In [1]: import numpy as np

In [2]: from numpy import linalg as LA

In [3]: np.set_printoptions(suppress=True, linewidth=160)

In [4]: u = np.array([1, 2, 2, 2]) + 0.5

In [5]: F = np.outer(u, u) / (u @ u)

In [6]: F.round(2)
Out[6]: 
array([[0.11, 0.18, 0.18, 0.18],
       [0.18, 0.3 , 0.3 , 0.3 ],
       [0.18, 0.3 , 0.3 , 0.3 ],
       [0.18, 0.3 , 0.3 , 0.3 ]])

In [7]: Uu, sigma, Vh = LA.svd(F)

In [8]: evecs = Vh[:(sigma > 1e-8).sum()]

In [9]: rng = np.random.default_rng(14)

In [10]: x = F[3] + -2 * F[1] + rng.integers(2) * np.eye(4)[2]

In [11]: x.round(2)
Out[11]: array([-0.18, -0.3 , -0.3 , -0.3 ])

In [12]: np.round(LA.norm(x - evecs.T @ evecs @ x), 2)
Out[12]: np.float64(0.0)

In [13]: LA.matrix_rank(np.vstack([F, x]))
Out[13]: np.int64(1)

In [14]: print(np.allclose(evecs.T @ evecs @ x, x))
True

In [15]: x = np.array([2, -3, -3, -2])

In [16]: print(np.round(F @ x, 2))
[-1.21 -2.02 -2.02 -2.02]

In [17]: LA.norm(F @ x) <= LA.norm(F, 2) * LA.norm(x) + 1e-9
Out[17]: np.True_

In [18]: np.round(F @ np.eye(4)[1], 2)
Out[18]: array([0.18, 0.3 , 0.3 , 0.3 ])

In [19]: (F @ x).argmax()
Out[19]: np.int64(0)

In [20]: np.round(F @ np.ones(4), 2)
Out[20]: array([0.64, 1.07, 1.07, 1.07])

In [21]: np.round(np.einsum("ij,j->i", F, x), 2)
Out[21]: array([-1.21, -2.02, -2.02, -2.02])

In [22]: np.sign((F @ x).round(6))
Out[22]: array([-1., -1., -1., -1.])

In [23]: vals, evecs = LA.eigh(F)

In [24]: np.round(evecs.T @ F @ evecs, 2) + 0
Out[24]: 
array([[0., 0., 0., 0.],
       [0., 0., 0., 0.],
       [0., 0., 0., 0.],
       [0., 0., 0., 1.]])

In [25]: np.round(LA.eigvalsh(F + -3 * np.eye(4)), 2)
Out[25]: array([-3., -3., -3., -2.])

In [26]: vals.round(2) + 0
Out[26]: array([0., 0., 0., 1.])

In [27]: print(np.round(LA.svd(F, compute_uv=False), 2) + 0)
[1. 0. 0. 0.]

In [28]: A = np.load("mat.npy")

In [29]: A
Out[29]: 
array([[-13,  -4, -29,  -9, -13,  -6],
       [  5,   4,   5,   1,   5,   6],
       [-13, -12,  -9,  -1, -13, -18],
       [ -4,   2, -17,  -6,  -4,   3]])

In [30]: w1 = np.array([[-4, 4, -5, 5, 4, 2],
    ...:     [-2, -5, 2, 3, 1, -1],
    ...:     [0, -5, 4, -5, -3, 3],
    ...:     [-4, 3, 4, 0, 1, -4],
    ...:     [1, 2, -4, 1, -3, 2],
    ...:     [-3, 0, -4, -1, -5, -3]])

In [31]: beta = np.array([3, 1, 3, 3, 2, 3])

In [32]: act = np.maximum(A @ w1 + beta, 0)

In [33]: (act > 0).astype(int)
Out[33]: 
array([[1, 1, 0, 1, 1, 0],
       [0, 0, 0, 1, 0, 1],
       [1, 1, 1, 0, 1, 0],
       [1, 1, 0, 1, 1, 0]])

In [34]: LA.matrix_rank(act)
Out[34]: np.int64(4)

In [35]: W2 = np.array([[0, 3, 1], [3, 1, 2], [2, 0, 0], [3, 1, 0], [1, 0, 3], [0, 3, 1]])

In [36]: (act @ W2).round(6).argmax(axis=1)
Out[36]: array([2, 1, 2, 0])

In [37]: np.round(np.trace(LA.pinv(A) @ A), 2)
Out[37]: np.float64(2.0)

In [38]: np.round(A @ LA.pinv(A) @ A, 2)
Out[38]: 
array([[-13.,  -4., -29.,  -9., -13.,  -6.],
       [  5.,   4.,   5.,   1.,   5.,   6.],
       [-13., -12.,  -9.,  -1., -13., -18.],
       [ -4.,   2., -17.,  -6.,  -4.,   3.]])

In [39]: print(np.abs(np.diag(LA.qr(A)[1])) > 1e-9)
[ True  True False False]

In [40]: M2 = A / LA.norm(A, axis=1, keepdims=True)

In [41]: C2 = M2 @ M2.T

In [42]: (C2 - 2 * np.eye(4)).round(6).argmax(axis=1)
Out[42]: array([3, 3, 0, 0])

In [43]: print(np.round(np.degrees(np.arccos(np.clip(C2[3, 2], -1, 1))), 2))
71.17

In [44]: print(C2[3].round(2))
[ 0.9  -0.48  0.32  1.  ]

In [45]: round(float(LA.norm(A, 2) / LA.norm(A)), 2)
Out[45]: 0.91

In [46]: [round(float(x), 2) for x in LA.svd(A, compute_uv=False)[:3]]
Out[46]: [47.09, 21.92, 0.0]

In [47]: LA.matrix_rank(A, rtol=0.1)
Out[47]: np.int64(2)

In [48]: T = np.stack([A, 2 * A, A[::-1]])

In [49]: T.shape
Out[49]: (3, 4, 6)

In [50]: (T @ A.T).shape
Out[50]: (3, 4, 4)

In [51]: np.round(LA.norm(T, axis=(1, 2)), 2)
Out[51]: array([ 51.94, 103.88,  51.94])

In [52]: feats = np.load("block1.npy")

In [53]: print(feats.round(2))
[[ 2.9   0.2  -0.74]
 [ 0.24  2.5   1.64]
 [-0.73  1.65 -2.4 ]]

In [54]: np.round(LA.pinv(feats), 2)
Out[54]: 
array([[ 0.32,  0.03, -0.08],
       [ 0.02,  0.28,  0.18],
       [-0.08,  0.18, -0.27]])

In [55]: np.round(feats.T @ feats, 2) + 0
Out[55]: 
array([[9., 0., 0.],
       [0., 9., 0.],
       [0., 0., 9.]])

In [56]: np.round(LA.norm(feats, axis=0), 2)
Out[56]: array([3., 3., 3.])

In [57]: np.round(LA.svd(feats, compute_uv=False), 2)
Out[57]: array([3., 3., 3.])

In [58]: lab = rng.permutation(3)

In [59]: lab
Out[59]: array([0, 1, 2])

In [60]: M2 = feats[lab][:, lab]

In [61]: print(np.allclose(M2, feats))
True

In [62]: M2.round(2)
Out[62]: 
array([[ 2.9 ,  0.2 , -0.74],
       [ 0.24,  2.5 ,  1.64],
       [-0.73,  1.65, -2.4 ]])

In [63]: round(float(np.trace(M2)), 2)
Out[63]: 3.0

In [64]: np.round(LA.det(M2), 2), round(LA.det(feats[lab]), 2)
Out[64]: (np.float64(-27.0), np.float64(-27.0))

In [65]: W0 = np.loadtxt("dump.csv", delimiter=",")

In [66]: print(W0)
[[ -0.76   2.93  -1.55  -3.15]
 [  8.93 -12.65 -13.55 -21.3 ]
 [ -0.73   7.19  10.21  15.18]
 [  8.86  -4.65  -5.9   -9.05]
 [ -5.44  14.94  14.87  22.21]
 [ 10.05 -11.06 -11.44 -17.8 ]
 [  9.58  -3.85   0.23   0.51]
 [  2.87   4.21   9.13  13.79]
 [ -3.53   6.48  -1.53  -3.25]
 [ -1.29   6.19  11.02  16.27]]

In [67]: proj = W0 @ LA.solve(W0.T @ W0, W0.T)

In [68]: np.round(proj @ W0[:, 0], 2)
Out[68]: array([-0.76,  8.93, -0.73,  8.86, -5.44, 10.05,  9.58,  2.87, -3.53, -1.29])

In [69]: dist = LA.norm(W0[:, None] - W0[None], axis=-1)

In [70]: np.unravel_index(dist.round(6).argmax(), dist.shape)
Out[70]: (np.int64(1), np.int64(4))

In [71]: dist[7].round(2)
Out[71]: array([20.39, 45.46,  4.99, 29.36, 16.97, 41.3 , 19.12,  0.  , 21.22,  5.56])

In [72]: dist.shape
Out[72]: (10, 10)

In [73]: np.round(LA.norm(W0 - W0.mean(axis=0), axis=1), 2)
Out[73]: array([ 6.66, 30.84, 18.03, 15.01, 29.79, 26.86,  8.37, 15.14,  9.97, 19.1 ])

In [74]: (dist + 1e9 * np.eye(10)).round(6).argmin(axis=1)
Out[74]: array([8, 5, 9, 6, 9, 1, 3, 2, 0, 2])

In [75]: Uu, sigma, Vh = LA.svd(W0)

In [76]: np.argmax(sigma[:-1] / (sigma[1:] + 1e-6)) + 1
Out[76]: np.int64(3)

In [77]: M2 = Uu[:, :3] @ np.diag(sigma[:3]) @ Vh[:3]

In [78]: print(LA.matrix_rank(W0, rtol=0.05))
3

In [79]: LA.matrix_rank(M2)
Out[79]: np.int64(3)

In [80]: round(float(np.abs(W0 - M2).max()), 2)
Out[80]: 0.29

In [81]: print(LA.cond(W0) > 100)
False

In [82]: [round(float(x), 2) for x in LA.svd(W0, compute_uv=False)[:3]]
Out[82]: [60.83, 16.9, 7.34]

In [83]: np.argsort(-LA.norm(W0, axis=0).round(6), kind="stable")[:3]
Out[83]: array([3, 2, 1])

In [84]: M = np.array([[1, 2], [1, -1], [1, -3], [0, 1]])

In [85]: M[-1] = M[0] + -1 * M[1]

In [86]: M
Out[86]: 
array([[ 1,  2],
       [ 1, -1],
       [ 1, -3],
       [ 0,  3]])

In [87]: Q, evecs = LA.qr(M[:, :1])[0], LA.qr(M[:, 1:])[0]

In [88]: sigma = LA.svd(Q.T @ evecs, compute_uv=False)

In [89]: print(sigma.round(2))
[0.24]

In [90]: np.round(np.degrees(np.arccos(sigma.clip(0, 1))), 2)
Out[90]: array([76.07])

In [91]: M.reshape(4, 3)
ValueError: cannot reshape array of size 8 into shape (4,3)


In [92]: M.reshape(2, -1)
Out[92]: 
array([[ 1,  2,  1, -1],
       [ 1, -3,  0,  3]])

In [93]: T = M.reshape(4, 2, -1)

In [94]: T.shape
Out[94]: (4, 2, 1)

In [95]: T.transpose(1, 0, 2)
Out[95]: 
array([[[ 1],
        [ 1],
        [ 1],
        [ 0]],

       [[ 2],
        [-1],
        [-3],
        [ 3]]])

In [96]: M2 = np.c_[M[:, :1] @ np.array([[1]]), np.array([7, 0, 7, 1])]

In [97]: M2
Out[97]: 
array([[1, 7],
       [1, 0],
       [1, 7],
       [0, 1]])

In [98]: print(np.round(LA.norm(LA.qr(M)[0].T @ M2, axis=0) ** 2 / ((M2 ** 2).sum(axis=0) + 1e-12), 2))
[1.   0.67]

In [99]: LA.matrix_rank(np.c_[M, M2])
Out[99]: np.int64(3)

In [100]: print(np.round(LA.lstsq(M, M2[:, 0])[0], 2) + 0)
[1. 0.]

In [101]: print(LA.matrix_rank(M2))
2
